$ python3 -q
>>> import numpy as np
>>> np.set_printoptions(precision=3, suppress=True, linewidth=120)
>>> m1 = np.load("mat.npy")
>>> print(m1)
[[0.2   0.    0.    0.    0.    0.    0.    0.2   0.2   0.2   0.2   0.    0.   ]
 [0.    0.2   0.2   0.    0.    0.    0.    0.    0.2   0.    0.    0.2   0.2  ]
 [0.    0.125 0.25  0.    0.    0.125 0.125 0.    0.    0.125 0.125 0.    0.125]
 [0.    0.    0.167 0.333 0.    0.    0.167 0.167 0.    0.    0.    0.    0.167]
 [0.333 0.333 0.    0.    0.333 0.    0.    0.    0.    0.    0.    0.    0.   ]
 [0.    0.25  0.    0.    0.    0.25  0.25  0.    0.    0.    0.    0.25  0.   ]
 [0.    0.    0.143 0.143 0.    0.    0.286 0.    0.143 0.    0.143 0.143 0.   ]
 [0.    0.    0.25  0.    0.    0.    0.    0.25  0.    0.    0.25  0.25  0.   ]
 [0.2   0.2   0.2   0.    0.    0.    0.    0.    0.2   0.    0.    0.2   0.   ]
 [0.333 0.    0.    0.    0.    0.    0.    0.333 0.    0.333 0.    0.    0.   ]
 [0.167 0.    0.    0.    0.    0.    0.    0.167 0.167 0.167 0.167 0.    0.167]
 [0.    0.    0.    0.167 0.    0.167 0.167 0.    0.167 0.    0.    0.167 0.167]
 [0.333 0.    0.    0.    0.    0.    0.    0.    0.    0.    0.    0.    0.667]]
>>> print(round(np.linalg.det(m1), 3))
-0.0
>>> print(np.allclose(m1 @ m1.T, m1.T @ m1))
False
>>> Uu, sig, Vh = np.linalg.svd(m1)
>>> print(sig.round(3) + 0)
[1.071 0.757 0.682 0.615 0.443 0.377 0.339 0.283 0.264 0.185 0.104 0.086 0.   ]
>>> print(np.argmax(sig[:-1] / (sig[1:] + 1e-6)) + 1)
12
>>> Y = Uu[:, :12] @ np.diag(sig[:12]) @ Vh[:12]
>>> print(np.linalg.matrix_rank(m1, rtol=0.05))
12
>>> print(round(np.linalg.norm(m1 - Y) / np.linalg.norm(m1), 3))
0.0
